$ python -q
>>> import numpy as np
>>> import numpy.linalg as la
>>> np.set_printoptions(suppress=True, linewidth=100)
>>> def rnd(a):
...     return np.round(a, 2) + 0
... 
>>> feats = np.array([[0, 0, 0, 0, 1],
...     [0, 0, 0, 0, 0],
...     [0, 0, 0, 1, 0],
...     [0, 0, 1, 0, 0],
...     [1, 0, 0, 0, 0]])
>>> # splits into 3 blocks
>>> feats.T @ feats
array([[1, 0, 0, 0, 0],
       [0, 0, 0, 0, 0],
       [0, 0, 1, 0, 0],
       [0, 0, 0, 1, 0],
       [0, 0, 0, 0, 1]])
>>> feats[:, 4] @ feats[:, 0]
np.int64(0)
>>> rnd(la.svd(feats, compute_uv=False))
array([1., 1., 1., 1., 0.])
>>> feats @ feats.T
array([[1, 0, 0, 0, 0],
       [0, 0, 0, 0, 0],
       [0, 0, 1, 0, 0],
       [0, 0, 0, 1, 0],
       [0, 0, 0, 0, 1]])
>>> Uu, sigma, VT = la.svd(feats)
>>> np.argmax(sigma[:-1] / (sigma[1:] + 1e-6)) + 1
np.int64(4)
>>> out = Uu[:, :4] @ np.diag(sigma[:4]) @ VT[:4]
>>> rnd(la.norm(feats - out, 2)), sigma[4]
(np.float64(0.0), np.float64(0.0))
>>> la.matrix_rank(out)
np.int64(4)
>>> np.unique(feats.round(6), axis=0).shape
(5, 5)
>>> rnd(feats @ la.pinv(feats) @ feats)
array([[0., 0., 0., 0., 1.],
       [0., 0., 0., 0., 0.],
       [0., 0., 0., 1., 0.],
       [0., 0., 1., 0., 0.],
       [1., 0., 0., 0., 0.]])
>>> np.allclose(feats[:-1].T @ la.lstsq(feats[:-1].T, feats[-1])[0], feats[-1])
False
>>> np.abs(np.diag(la.qr(feats)[1])) > 1e-9
array([ True, False,  True,  True,  True])
>>> rnd(np.trace(la.pinv(feats) @ feats))
np.float64(4.0)
>>> la.lstsq(feats[:-1].T, feats[-1])[2]
np.int32(3)
>>> rank = la.matrix_rank(feats)
>>> rank
np.int64(4)
>>> N = la.svd(feats)[2][rank:].T
>>> np.allclose(feats @ N, 0)
True
>>> la.matrix_rank(feats.T @ feats), la.matrix_rank(feats @ feats.T)
(np.int64(4), np.int64(4))
>>> [int(la.matrix_rank(feats[:i])) for i in range(1, len(feats) + 1)]
[1, 1, 2, 3, 4]
>>> proj = np.triu(np.array([[2, 1, 4, 3, 1],
...     [2, 5, 0, 2, 0],
...     [3, 0, 1, 4, 3],
...     [4, 5, 0, 5, 4],
...     [0, 3, 4, 2, 4]]), 1) + np.eye(5)
>>> out = proj @ feats @ la.inv(proj)
>>> rnd(la.det(out))
np.float64(0.0)
>>> np.trace(out), np.trace(feats)
(np.float64(0.0), np.int64(0))
>>> la.matrix_rank(out)
np.int64(4)
>>> rnd(np.poly(out))
array([ 1.,  0., -2.,  0.,  1.,  0.])
>>> arr = np.load("mat.npy")
>>> rnd(arr)
array([[ 0.34, -0.19,  0.19, -0.34, -0.04,  0.19],
       [-0.19,  0.11, -0.11,  0.19,  0.02, -0.11],
       [ 0.19, -0.11,  0.11, -0.19, -0.02,  0.11],
       [-0.34,  0.19, -0.19,  0.34,  0.04, -0.19],
       [-0.04,  0.02, -0.02,  0.04,  0.  , -0.02],
       [ 0.19, -0.11,  0.11, -0.19, -0.02,  0.11]])
>>> # columns 2 and 5 are equal
>>> vec = np.array([-9, 4, -3, -1, -1, -8])
>>> rnd(arr @ arr @ vec)
array([-5.52,  3.07, -3.07,  5.52,  0.61, -3.07])
>>> rnd(np.eye(6) - arr)
array([[ 0.66,  0.19, -0.19,  0.34,  0.04, -0.19],
       [ 0.19,  0.89,  0.11, -0.19, -0.02,  0.11],
       [-0.19,  0.11,  0.89,  0.19,  0.02, -0.11],
       [ 0.34, -0.19,  0.19,  0.66, -0.04,  0.19],
       [ 0.04, -0.02,  0.02, -0.04,  1.  ,  0.02],
       [-0.19,  0.11, -0.11,  0.19,  0.02,  0.89]])
>>> rnd(la.eigvalsh(2 * arr - np.eye(6)))
array([-1., -1., -1., -1., -1.,  1.])
>>> rnd(arr @ vec)
array([-5.52,  3.07, -3.07,  5.52,  0.61, -3.07])
>>> M = np.load("layer8.npy")
>>> M
array([[  9. ,  -0.7,  -1.1,  -1.2],
       [ -9. ,  -1.5,  -1.6,   2. ],
       [ -2. ,  -0.9,  -0.1,   1.2],
       [-11. ,  -0.1,  -0.1,   0.2],
       [ -3. ,  -2.1,  -0.4,   1.2]])
>>> # column 0 dominates
>>> G = M.T @ M
>>> rnd(np.trace(G)), rnd((M ** 2).sum())
(np.float64(316.28), np.float64(316.28))
>>> (M @ M.T).shape
(5, 5)
>>> rnd(la.svd(M, compute_uv=False) ** 2)
array([301.85,  11.42,   2.12,   0.89])
>>> rnd(G)
array([[296.  ,  16.4 ,   7.  , -37.  ],
       [ 16.4 ,   7.97,   4.11,  -5.78],
       [  7.  ,   4.11,   3.95,  -2.5 ],
       [-37.  ,  -5.78,  -2.5 ,   8.36]])
>>> np.allclose(G, G.T)
True
>>> Uu, sigma, VT = la.svd(G)
>>> rnd(sigma)
array([301.85,  11.42,   2.12,   0.89])
>>> out = Uu[:, :1] @ np.diag(sigma[:1]) @ VT[:1]
>>> rnd(out)
array([[295.84,  17.36,   7.51, -37.7 ],
       [ 17.36,   1.02,   0.44,  -2.21],
       [  7.51,   0.44,   0.19,  -0.96],
       [-37.7 ,  -2.21,  -0.96,   4.8 ]])
>>> vec = np.array([2, 2, 0, -1])
>>> M * vec
array([[ 18. ,  -1.4,  -0. ,   1.2],
       [-18. ,  -3. ,  -0. ,  -2. ],
       [ -4. ,  -1.8,  -0. ,  -1.2],
       [-22. ,  -0.2,  -0. ,  -0.2],
       [ -6. ,  -4.2,  -0. ,  -1.2]])
>>> M @ vec
array([ 17.8, -23. ,  -7. , -22.4, -11.4])
>>> np.einsum("ij,j->i", M, vec)
array([ 17.8, -23. ,  -7. , -22.4, -11.4])
>>> M @ (2 * vec)
array([ 35.6, -46. , -14. , -44.8, -22.8])
